>>> import numpy as np
>>> from numpy import linalg as LA
>>> np.set_printoptions(suppress=True, linewidth=100)
>>> def rd(a):
...     return np.round(a, 3) + 0
... 
>>> A = np.load("mat.npy")
>>> print(A)
[[4. 1. 1.]
 [1. 4. 1.]
 [1. 1. 4.]]
>>> f = np.array([-1, 4, 2])
>>> Y = A + np.outer(f, np.eye(3)[0])
>>> print(LA.matrix_rank(LA.inv(Y) - LA.inv(A), tol=1e-8))
1
>>> x0 = np.array([-3, 1, 2])
>>> y = A @ x0
>>> c, lr = np.zeros(3), 1 / LA.norm(A, 2) ** 2
>>> for i in range(200):
...     c -= lr * A.T @ (A @ c - y)
...     if i % 50 == 0: print(i, round(LA.norm(A @ c - y), 3))
... 
0 8.419
50 0.0
100 0.0
150 0.0
>>> print(rd(c))
[-3.  1.  2.]
>>> print(rd(LA.cond(A)))
2.0
>>> print(rd(LA.eigvals(A)))
[3. 6. 3.]
>>> print(rd(np.poly(A)))
[  1. -12.  45. -54.]
>>> print(rd(LA.eigvals(A).sum().real))
12.0
>>> print(A @ A)
[[18.  9.  9.]
 [ 9. 18.  9.]
 [ 9.  9. 18.]]
>>> print((A + A.T) / 2)
[[4. 1. 1.]
 [1. 4. 1.]
 [1. 1. 4.]]
>>> print(rd(np.sort(np.abs(LA.eigvals(A)))))
[3. 3. 6.]
>>> Q = A.astype(float).copy()
>>> for j in range(3):
...     Q[:, j] -= Q[:, :j] @ (Q[:, :j].T @ Q[:, j])
...     Q[:, j] /= LA.norm(Q[:, j])
... 
>>> print(rd(Q.T @ Q))
[[1. 0. 0.]
 [0. 1. 0.]
 [0. 0. 1.]]
>>> print(rd(Q.T @ A))
[[4.243 2.121 2.121]
 [0.    3.674 1.225]
 [0.    0.    3.464]]
>>> m1 = np.array([[0, 3, 0, 0, 0],
...     [0, 0, 0, 0, 2],
...     [0, 0, 0, 0, 0],
...     [2, 0, 0, 0, 0],
...     [0, 0, 0, 3, 0]])
>>> print(m1)
[[0 3 0 0 0]
 [0 0 0 0 2]
 [0 0 0 0 0]
 [2 0 0 0 0]
 [0 0 0 3 0]]
>>> # 2 blocks once reordered
>>> Uu, sv, vt = LA.svd(m1)
>>> evecs = vt[:(sv > 1e-8).sum()]
>>> rng = np.random.default_rng(76)
>>> x0 = m1[3] + -3 * m1[0] + rng.integers(2) * np.eye(5)[0]
>>> print(x0)
[ 3. -9.  0.  0.  0.]
>>> print(evecs.T @ evecs)
[[1. 0. 0. 0. 0.]
 [0. 1. 0. 0. 0.]
 [0. 0. 0. 0. 0.]
 [0. 0. 0. 1. 0.]
 [0. 0. 0. 0. 1.]]
>>> print(np.diag(evecs.T @ evecs))
[1. 1. 0. 1. 1.]
>>> print(rd(LA.norm(x0 - evecs.T @ evecs @ x0)))
0.0
>>> Y = m1 + rng.integers(-2, 3, (5, 4)) @ rng.integers(-2, 3, (4, 5))
>>> print(Y)
[[-8  5 -8 -6 -4]
 [-2  3  0 -1 -6]
 [ 4 -1  2  5  8]
 [-3  7 -6  3 -2]
 [ 6  1  8  8 -4]]
>>> print(Y - m1)
[[-8  2 -8 -6 -4]
 [-2  3  0 -1 -8]
 [ 4 -1  2  5  8]
 [-5  7 -6  3 -2]
 [ 6  1  8  5 -4]]
>>> print(np.abs(Y - m1).sum(axis=1))
[28 14 20 23 24]
>>> print((Y - Y.T) / 2)
[[ 0.   3.5 -6.  -1.5 -5. ]
 [-3.5  0.   0.5 -4.  -3.5]
 [ 6.  -0.5  0.   5.5  0. ]
 [ 1.5  4.  -5.5  0.  -5. ]
 [ 5.   3.5  0.   5.   0. ]]
>>> Y.inv()
Traceback (most recent call last):
  File "<python-input-41>", line 1, in <module>
    Y.inv()
    ^^^^^
AttributeError: 'numpy.ndarray' object has no attribute 'inv'
>>> print(np.trace(Y))
-4
>>> print(np.allclose(Y @ Y.T, Y.T @ Y))
False
>>> print(Y @ Y)
[[  16  -63   52  -47  -34]
 [ -23  -14  -26  -42   16]
 [  11   58    6   66  -36]
 [ -35   31  -22  -26  -76]
 [ -66   77 -112   -5   34]]
>>> print(rd(np.sort(np.abs(LA.eigvals(Y)))))
[ 0.438  0.897  9.052  9.052 11.42 ]
>>> print(LA.matrix_power(Y, 3))
[[  143  -524   -14  -186   960]
 [  330  -409   512    24   -12]
 [ -594   649  -760  -184  -332]
 [ -248  -318  -216  -617   134]
 [  145    12   606    16 -1220]]
>>> print(np.allclose(Y, Y.T))
False
>>> feats = np.load("w.npy")
>>> print(feats)
[[ 2 -5 12 -3 -5]
 [ 1 -4  9  0 -7]
 [ 2 -3  8 -5  1]]
>>> Uu, sv, vt = LA.svd(feats)
>>> print(np.argmax(sv[:-1] / (sv[1:] + 1e-6)) + 1)
2
>>> Y = Uu[:, :2] @ np.diag(sv[:2]) @ vt[:2]
>>> print(LA.matrix_rank(feats, rtol=0.05))
2
>>> rank = LA.matrix_rank(feats)
>>> print(rank)
2
>>> null = LA.svd(feats)[2][rank:].T
>>> print(rd(feats @ null))
[[0. 0. 0.]
 [0. 0. 0.]
 [0. 0. 0.]]
>>> print([int(LA.matrix_rank(feats[:, :j + 1])) for j in range(5)])
[1, 2, 2, 2, 2]
>>> print(LA.matrix_rank(feats.T @ feats), LA.matrix_rank(feats @ feats.T))
2 2
>>> print(null.shape)
(5, 3)
>>> Uu, sv, vt = LA.svd(feats)
>>> evecs = vt[:(sv > 1e-8).sum()]
>>> x0 = feats[0] + 4 * feats[1] + rng.integers(2) * np.eye(5)[0]
>>> print(x0)
[  7. -21.  48.  -3. -33.]
>>> print(rd(LA.norm(x0 - evecs.T @ evecs @ x0)))
0.979
>>> print(np.allclose(evecs.T @ evecs @ x0, x0))
False
>>> F = np.loadtxt("arr.csv", delimiter=",")
>>> print(F)
[[0. 1. 0. 0. 0.]
 [0. 0. 0. 0. 1.]
 [0. 0. 0. 1. 0.]
 [1. 0. 0. 0. 0.]
 [0. 0. 1. 0. 0.]]
>>> hat = np.triu(np.array([[-2, -3, 0, 2, -2],
...     [3, -3, 1, -2, 3],
...     [2, 3, -3, -2, -3],
...     [1, 3, 0, -3, 3],
...     [3, 3, 0, 3, -1]]), 1) + np.eye(5)
>>> Y = hat @ F @ LA.inv(hat)
>>> print(rd(LA.det(Y)))
1.0
>>> print(np.trace(Y), np.trace(F))
0.0 0.0
>>> print(LA.matrix_rank(Y))
5
>>> print(hat @ F - F @ hat)
[[ 2.  0. -3.  2. -6.]
 [-2.  0.  3.  1.  0.]
 [-2.  0. -3.  0. -3.]
 [ 0.  3.  3. -2.  2.]
 [ 0.  0.  0.  2.  3.]]
>>> lab = rng.permutation(5)
>>> print(lab)
[0 3 1 4 2]
>>> Y = F[lab][:, lab]
>>> print(rd(LA.det(Y)), rd(LA.det(F[lab])))
1.0 -1.0
>>> print(np.trace(Y))
0.0
>>> print(np.allclose(Y, F))
False
>>> print(rd(np.sort(np.abs(LA.eigvals(Y)))))
[1. 1. 1. 1. 1.]
>>> Y = feats / LA.norm(feats, axis=1, keepdims=True)
>>> C2 = Y @ Y.T
>>> print(rd(C2[1]))
[0.946 1.    0.642]
>>> print(rd(C2))
[[1.    0.946 0.856]
 [0.946 1.    0.642]
 [0.856 0.642 1.   ]]
>>> print(rd(np.degrees(np.arccos(np.clip(C2[1, 0], -1, 1)))))
18.935
>>> print(rd(LA.norm(Y, axis=1)))
[1. 1. 1.]
>>> print(np.argwhere(np.triu(np.abs(C2) > 0.95, 1)))
[]
>>> print(rd(LA.matrix_power(F, 100)))
[[1. 0. 0. 0. 0.]
 [0. 1. 0. 0. 0.]
 [0. 0. 1. 0. 0.]
 [0. 0. 0. 1. 0.]
 [0. 0. 0. 0. 1.]]
>>> print(F.sum(axis=1))
[1. 1. 1. 1. 1.]
>>> print(F @ np.ones(5))
[1. 1. 1. 1. 1.]
>>> p = np.eye(5)[4]
>>> for _ in range(6):
...     p = p @ F
...     print(p.round(3))
... 
[0. 0. 1. 0. 0.]
[0. 0. 0. 1. 0.]
[1. 0. 0. 0. 0.]
[0. 1. 0. 0. 0.]
[0. 0. 0. 0. 1.]
[0. 0. 1. 0. 0.]
>>> J = np.loadtxt("m.csv", delimiter=",")
>>> print(J)
[[ 42. -19. -34.  -3.]
 [-19.  16.   5.   5.]
 [-34.   5.  72.  11.]
 [ -3.   5.  11.  70.]]
>>> print(rd(np.sort(np.abs(LA.eigvals(J)))))
[  2.875  29.891  66.113 101.12 ]
>>> print(rd(np.abs(LA.eigvals(J)).max()))
101.12
>>> LA.determinant(J)
Traceback (most recent call last):
  File "<python-input-98>", line 1, in <module>
    LA.determinant(J)
    ^^^^^^^^^^^^^^
AttributeError: module 'numpy.linalg' has no attribute 'determinant'
>>> print(rd(LA.det(J)))
574560.0
>>> print(np.allclose(J @ J.T, J.T @ J))
True
>>> print(J @ J)
[[ 3290. -1287. -4004.  -805.]
 [-1287.   667.  1141.   542.]
 [-4004.  1141.  6486.  1689.]
 [ -805.   542.  1689.  5055.]]
>>> assert J == J.T
Traceback (most recent call last):
  File "<python-input-102>", line 1, in <module>
    assert J == J.T
           ^^^^^^^^
ValueError: The truth value of an array with more than one element is ambiguous. Use a.any() or a.all()
>>> print((J - J.T) / 2)
[[0. 0. 0. 0.]
 [0. 0. 0. 0.]
 [0. 0. 0. 0.]
 [0. 0. 0. 0.]]
